>>> import numpy as np
>>> import numpy.linalg as la
>>> np.set_printoptions(precision=2, suppress=True, linewidth=120, floatmode="fixed")
>>> out = np.array([[1, 3, 0, 1, 0, 1, 3]])
>>> data = out.T @ out
>>> data
array([[1, 3, 0, 1, 0, 1, 3],
       [3, 9, 0, 3, 0, 3, 9],
       [0, 0, 0, 0, 0, 0, 0],
       [1, 3, 0, 1, 0, 1, 3],
       [0, 0, 0, 0, 0, 0, 0],
       [1, 3, 0, 1, 0, 1, 3],
       [3, 9, 0, 3, 0, 3, 9]])
>>> # looks like rank 1
>>> rng = np.random.default_rng(671352)
>>> labels = rng.permutation(7)
>>> labels
array([5, 2, 6, 0, 1, 3, 4])
>>> out = data[labels][:, labels]
>>> np.allclose(out, data)
False
>>> evals, V = la.eigh(data)
>>> np.round(la.svd(data, compute_uv=False), 2) + 0
array([21.00,  0.00,  0.00,  0.00,  0.00,  0.00,  0.00])
>>> print(la.eigvalsh(data + 5 * np.eye(7)))
[ 5.00  5.00  5.00  5.00  5.00  5.00 26.00]
>>> print(np.round(V @ np.diag(evals) @ V.T, 2) + 0)
[[1.00 3.00 0.00 1.00 0.00 1.00 3.00]
 [3.00 9.00 0.00 3.00 0.00 3.00 9.00]
 [0.00 0.00 0.00 0.00 0.00 0.00 0.00]
 [1.00 3.00 0.00 1.00 0.00 1.00 3.00]
 [0.00 0.00 0.00 0.00 0.00 0.00 0.00]
 [1.00 3.00 0.00 1.00 0.00 1.00 3.00]
 [3.00 9.00 0.00 3.00 0.00 3.00 9.00]]
>>> evals.round(2) + 0
array([ 0.00,  0.00,  0.00,  0.00,  0.00,  0.00, 21.00])
>>> np.round(la.eigvalsh(data @ data), 2) + 0
array([  0.00,   0.00,   0.00,   0.00,   0.00,   0.00, 441.00])
>>> np.abs(V[:, -1]).round(6).argmax()
np.int64(1)
>>> F = np.load("block7.npy")
>>> print(F)
[[2.00 1.00 0.00 0.00 0.00 0.00 0.00 0.00 0.00 0.00 0.00]
 [0.00 2.00 1.00 0.00 0.00 0.00 0.00 0.00 0.00 0.00 0.00]
 [0.00 0.00 2.00 1.00 0.00 0.00 0.00 0.00 0.00 0.00 0.00]
 [0.00 0.00 0.00 2.00 1.00 0.00 0.00 0.00 0.00 0.00 0.00]
 [0.00 0.00 0.00 0.00 2.00 1.00 0.00 0.00 0.00 0.00 0.00]
 [0.00 0.00 0.00 0.00 0.00 2.00 1.00 0.00 0.00 0.00 0.00]
 [0.00 0.00 0.00 0.00 0.00 0.00 2.00 1.00 0.00 0.00 0.00]
 [0.00 0.00 0.00 0.00 0.00 0.00 0.00 2.00 1.00 0.00 0.00]
 [0.00 0.00 0.00 0.00 0.00 0.00 0.00 0.00 2.00 1.00 0.00]
 [0.00 0.00 0.00 0.00 0.00 0.00 0.00 0.00 0.00 2.00 1.00]
 [0.00 0.00 0.00 0.00 0.00 0.00 0.00 0.00 0.00 0.00 2.00]]
>>> # triangular, det is the product of the diagonal
>>> u = np.array([3, 4, 2, 3, 2, 2, 3, 0, 5, 3, 5])
>>> out = F + np.outer(u, np.eye(11)[7])
>>> np.round(la.det(out) / la.det(F), 2), round(float(1 + la.solve(F, u)[7]), 2)
(np.float64(-0.19), -0.19)
>>> feats = np.loadtxt("data.csv", delimiter=",")
>>> feats
array([[27.00,  5.00,  0.00, 10.00, 20.00, 15.00, 10.00, 25.00, 10.00, 25.00, 20.00],
       [ 5.00,  3.00,  0.00,  2.00,  4.00,  3.00,  2.00,  5.00,  2.00,  5.00,  4.00],
       [ 0.00,  0.00,  2.00,  0.00,  0.00,  0.00,  0.00,  0.00,  0.00,  0.00,  0.00],
       [10.00,  2.00,  0.00,  6.00,  8.00,  6.00,  4.00, 10.00,  4.00, 10.00,  8.00],
       [20.00,  4.00,  0.00,  8.00, 18.00, 12.00,  8.00, 20.00,  8.00, 20.00, 16.00],
       [15.00,  3.00,  0.00,  6.00, 12.00, 11.00,  6.00, 15.00,  6.00, 15.00, 12.00],
       [10.00,  2.00,  0.00,  4.00,  8.00,  6.00,  6.00, 10.00,  4.00, 10.00,  8.00],
       [25.00,  5.00,  0.00, 10.00, 20.00, 15.00, 10.00, 27.00, 10.00, 25.00, 20.00],
       [10.00,  2.00,  0.00,  4.00,  8.00,  6.00,  4.00, 10.00,  6.00, 10.00,  8.00],
       [25.00,  5.00,  0.00, 10.00, 20.00, 15.00, 10.00, 25.00, 10.00, 27.00, 20.00],
       [20.00,  4.00,  0.00,  8.00, 16.00, 12.00,  8.00, 20.00,  8.00, 20.00, 18.00]])
>>> low = la.cholesky(feats)
>>> low @ low.T
array([[27.00,  5.00,  0.00, 10.00, 20.00, 15.00, 10.00, 25.00, 10.00, 25.00, 20.00],
       [ 5.00,  3.00,  0.00,  2.00,  4.00,  3.00,  2.00,  5.00,  2.00,  5.00,  4.00],
       [ 0.00,  0.00,  2.00,  0.00,  0.00,  0.00,  0.00,  0.00,  0.00,  0.00,  0.00],
       [10.00,  2.00,  0.00,  6.00,  8.00,  6.00,  4.00, 10.00,  4.00, 10.00,  8.00],
       [20.00,  4.00,  0.00,  8.00, 18.00, 12.00,  8.00, 20.00,  8.00, 20.00, 16.00],
       [15.00,  3.00,  0.00,  6.00, 12.00, 11.00,  6.00, 15.00,  6.00, 15.00, 12.00],
       [10.00,  2.00,  0.00,  4.00,  8.00,  6.00,  6.00, 10.00,  4.00, 10.00,  8.00],
       [25.00,  5.00,  0.00, 10.00, 20.00, 15.00, 10.00, 27.00, 10.00, 25.00, 20.00],
       [10.00,  2.00,  0.00,  4.00,  8.00,  6.00,  4.00, 10.00,  6.00, 10.00,  8.00],
       [25.00,  5.00,  0.00, 10.00, 20.00, 15.00, 10.00, 25.00, 10.00, 27.00, 20.00],
       [20.00,  4.00,  0.00,  8.00, 16.00, 12.00,  8.00, 20.00,  8.00, 20.00, 18.00]])
>>> vec = np.ones(11)
>>> for _ in range(6):
...     vec = feats @ vec
...     vec /= la.norm(vec)
...     print(round(vec @ feats @ vec, 2))
... 
130.99
131.0
131.0
131.0
131.0
131.0
>>> round(float(la.eigvalsh(feats)[-1]), 2)
131.0
>>> vec.round(2) + 0
array([0.44, 0.09, 0.00, 0.18, 0.35, 0.26, 0.18, 0.44, 0.18, 0.44, 0.35])
>>> out = np.array([[-3], [-2], [6], [4], [7], [3], [2]])
>>> W2 = np.array([[8, 0, 8, 9, 8, 1, 0]])
>>> X = out @ W2 + 0.02 * rng.normal(size=(7, 7))
>>> print(X.round(2) + 0)
[[-24.00  -0.03 -24.00 -27.00 -23.99  -2.99  -0.01]
 [-16.05   0.00 -16.01 -18.04 -15.97  -2.00  -0.02]
 [ 48.01   0.00  47.99  54.01  48.01   6.00   0.01]
 [ 32.00  -0.01  31.99  36.02  32.00   3.98   0.00]
 [ 55.97  -0.01  55.97  62.98  56.02   7.00  -0.02]
 [ 23.98   0.03  24.01  27.01  24.03   2.99  -0.02]
 [ 15.98  -0.04  15.99  17.99  16.03   1.99  -0.01]]
>>> la.cond(feats) > 100
np.False_
>>> print(la.matrix_rank(feats, rtol=0.1))
1
>>> out = feats + rng.integers(-2, 3, (11, 1)) @ rng.integers(-2, 3, (1, 11))
>>> out
array([[28.00,  5.00,  2.00,  8.00, 22.00, 15.00, 11.00, 27.00, 11.00, 27.00, 21.00],
       [ 5.00,  3.00,  0.00,  2.00,  4.00,  3.00,  2.00,  5.00,  2.00,  5.00,  4.00],
       [-2.00,  0.00, -2.00,  4.00, -4.00,  0.00, -2.00, -4.00, -2.00, -4.00, -2.00],
       [10.00,  2.00,  0.00,  6.00,  8.00,  6.00,  4.00, 10.00,  4.00, 10.00,  8.00],
       [18.00,  4.00, -4.00, 12.00, 14.00, 12.00,  6.00, 16.00,  6.00, 16.00, 14.00],
       [17.00,  3.00,  4.00,  2.00, 16.00, 11.00,  8.00, 19.00,  8.00, 19.00, 14.00],
       [12.00,  2.00,  4.00,  0.00, 12.00,  6.00,  8.00, 14.00,  6.00, 14.00, 10.00],
       [25.00,  5.00,  0.00, 10.00, 20.00, 15.00, 10.00, 27.00, 10.00, 25.00, 20.00],
       [ 8.00,  2.00, -4.00,  8.00,  4.00,  6.00,  2.00,  6.00,  4.00,  6.00,  6.00],
       [23.00,  5.00, -4.00, 14.00, 16.00, 15.00,  8.00, 21.00,  8.00, 23.00, 18.00],
       [22.00,  4.00,  4.00,  4.00, 20.00, 12.00, 10.00, 24.00, 10.00, 24.00, 20.00]])
>>> np.abs(out - feats).sum(axis=1)
array([14.00,  0.00, 28.00,  0.00, 28.00, 28.00, 28.00,  0.00, 28.00, 28.00, 28.00])
>>> print(la.matrix_rank(out - feats, tol=1e-8))
1
>>> out - feats
array([[ 1.00,  0.00,  2.00, -2.00,  2.00,  0.00,  1.00,  2.00,  1.00,  2.00,  1.00],
       [ 0.00,  0.00,  0.00,  0.00,  0.00,  0.00,  0.00,  0.00,  0.00,  0.00,  0.00],
       [-2.00,  0.00, -4.00,  4.00, -4.00,  0.00, -2.00, -4.00, -2.00, -4.00, -2.00],
       [ 0.00,  0.00,  0.00,  0.00,  0.00,  0.00,  0.00,  0.00,  0.00,  0.00,  0.00],
       [-2.00,  0.00, -4.00,  4.00, -4.00,  0.00, -2.00, -4.00, -2.00, -4.00, -2.00],
       [ 2.00,  0.00,  4.00, -4.00,  4.00,  0.00,  2.00,  4.00,  2.00,  4.00,  2.00],
       [ 2.00,  0.00,  4.00, -4.00,  4.00,  0.00,  2.00,  4.00,  2.00,  4.00,  2.00],
       [ 0.00,  0.00,  0.00,  0.00,  0.00,  0.00,  0.00,  0.00,  0.00,  0.00,  0.00],
       [-2.00,  0.00, -4.00,  4.00, -4.00,  0.00, -2.00, -4.00, -2.00, -4.00, -2.00],
       [-2.00,  0.00, -4.00,  4.00, -4.00,  0.00, -2.00, -4.00, -2.00, -4.00, -2.00],
       [ 2.00,  0.00,  4.00, -4.00,  4.00,  0.00,  2.00,  4.00,  2.00,  4.00,  2.00]])
>>> C2 = feats.T @ feats
>>> la.eigvalsh(C2)[::-1]
array([17161.00,     4.00,     4.00,     4.00,     4.00,     4.00,     4.00,     4.00,     4.00,     4.00,     4.00])
>>> la.svd(feats, compute_uv=False) ** 2
array([17161.00,     4.00,     4.00,     4.00,     4.00,     4.00,     4.00,     4.00,     4.00,     4.00,     4.00])
>>> np.trace(C2), (feats ** 2).sum()
(np.float64(17201.0), np.float64(17201.0))
